>>> import numpy as np
>>> from numpy import linalg as LA
>>> np.set_printoptions(suppress=True, linewidth=200)
>>> A, _ = LA.qr(np.array([[1.5, -0.4, -0.6, 0.0],
...     [0.4, -1.0, 0.0, -0.6],
...     [1.2, -1.6, -0.6, 0.3],
...     [0.4, -1.9, -0.5, -0.6]]))
>>> A.round(2)
array([[-0.75,  0.49, -0.13,  0.43],
       [-0.2 , -0.32,  0.88,  0.28],
       [-0.6 , -0.25,  0.02, -0.76],
       [-0.2 , -0.77, -0.45,  0.4 ]])
>>> x = np.array([3, -4, -4, -3])
>>> np.round(LA.norm(x), 2), round(LA.norm(A @ x), 2)
(np.float64(7.07), np.float64(7.07))
>>> np.round(LA.inv(A), 2)
array([[-0.75, -0.2 , -0.6 , -0.2 ],
       [ 0.49, -0.32, -0.25, -0.77],
       [-0.13,  0.88,  0.02, -0.45],
       [ 0.43,  0.28, -0.76,  0.4 ]])
>>> [p for p in range(1, 25) if np.allclose(LA.matrix_power(A, p), np.eye(4))]
[]
>>> np.round(A.T @ (A @ x), 2)
array([ 3., -4., -4., -3.])
>>> np.round(np.abs(LA.eigvals(A)), 2)
array([1., 1., 1., 1.])
>>> U, s, Vh = LA.svd(A, full_matrices=False)
>>> s.round(2)
array([1., 1., 1., 1.])
>>> np.allclose(U * s @ Vh, A)
True
>>> np.round(np.cumsum(s ** 2) / np.sum(s ** 2), 2)
array([0.25, 0.5 , 0.75, 1.  ])
>>> np.round(np.sqrt((s ** 2).sum()), 2), np.round(LA.norm(A), 2)
(np.float64(2.0), np.float64(2.0))
>>> np.round(U.T @ U, 2) + 0
array([[1., 0., 0., 0.],
       [0., 1., 0., 0.],
       [0., 0., 1., 0.],
       [0., 0., 0., 1.]])
>>> np.round(Vh @ Vh.T, 2) + 0
array([[1., 0., 0., 0.],
       [0., 1., 0., 0.],
       [0., 0., 1., 0.],
       [0., 0., 0., 1.]])
>>> A2 = np.array([[9, 8], [3, -6], [-8, -9]])
>>> M = np.kron(np.eye(3, dtype=int), A2)
>>> M
array([[ 9,  8,  0,  0,  0,  0],
       [ 3, -6,  0,  0,  0,  0],
       [-8, -9,  0,  0,  0,  0],
       [ 0,  0,  9,  8,  0,  0],
       [ 0,  0,  3, -6,  0,  0],
       [ 0,  0, -8, -9,  0,  0],
       [ 0,  0,  0,  0,  9,  8],
       [ 0,  0,  0,  0,  3, -6],
       [ 0,  0,  0,  0, -8, -9]])
>>> gram = M.T @ M
>>> np.trace(gram), (M ** 2).sum()
(np.int64(1005), np.int64(1005))
>>> LA.matrix_rank(gram)
np.int64(6)
>>> gram
array([[154, 126,   0,   0,   0,   0],
       [126, 181,   0,   0,   0,   0],
       [  0,   0, 154, 126,   0,   0],
       [  0,   0, 126, 181,   0,   0],
       [  0,   0,   0,   0, 154, 126],
       [  0,   0,   0,   0, 126, 181]])
>>> np.diag(gram)
array([154, 181, 154, 181, 154, 181])
>>> feats = np.load("case16.npy")
>>> feats
array([[ 0, -4,  1, -3,  4, -2],
       [ 4,  0,  1, -1,  2, -3],
       [-1, -1,  0,  1,  2,  2],
       [ 3,  1, -1,  0,  4, -5],
       [-4, -2, -2, -4,  0,  3],
       [ 2,  3, -2,  5, -3,  0]])
>>> # antisymmetric, zero diagonal
>>> gram = feats.T @ feats
>>> LA.matrix_rank(gram)
np.int64(6)
>>> np.round(LA.svd(feats, compute_uv=False) ** 2, 2)
array([107.11, 107.11,  10.71,  10.71,   2.18,   2.18])
>>> A2 = feats / np.sqrt((feats ** 2).mean(axis=1, keepdims=True))
>>> A2[4].round(2)
array([-1.4 , -0.7 , -0.7 , -1.4 ,  0.  ,  1.05])
>>> LA.matrix_rank(A2) == LA.matrix_rank(feats)
np.True_
>>> LA.matrix_rank(feats - feats.mean(axis=1, keepdims=True))
np.int64(5)
>>> rng = np.random.default_rng(6903)
>>> labels = rng.permutation(6)
>>> labels
array([5, 1, 3, 0, 4, 2])
>>> A2 = feats[labels][:, labels]
>>> np.round(np.sort(np.abs(LA.eigvals(A2))), 2)
array([ 1.48,  1.48,  3.27,  3.27, 10.35, 10.35])
>>> np.allclose(A2, feats)
False
>>> np.trace(A2)
np.int64(0)
>>> X = np.load("arr.npy")
>>> X
array([[ 6,  6,  7,  3,  4],
       [ 0,  0,  0,  0,  0],
       [ 8,  9, 10,  5,  4],
       [ 2,  3,  3,  2,  0]])
>>> U, s, Vh = LA.svd(X)
>>> vecs = Vh[:(s > 1e-8).sum()]
>>> x = X[2] + 2 * X[0] + rng.integers(2) * np.eye(5)[1]
>>> x
array([20., 22., 24., 11., 12.])
>>> LA.matrix_rank(np.vstack([X, x]))
np.int64(3)
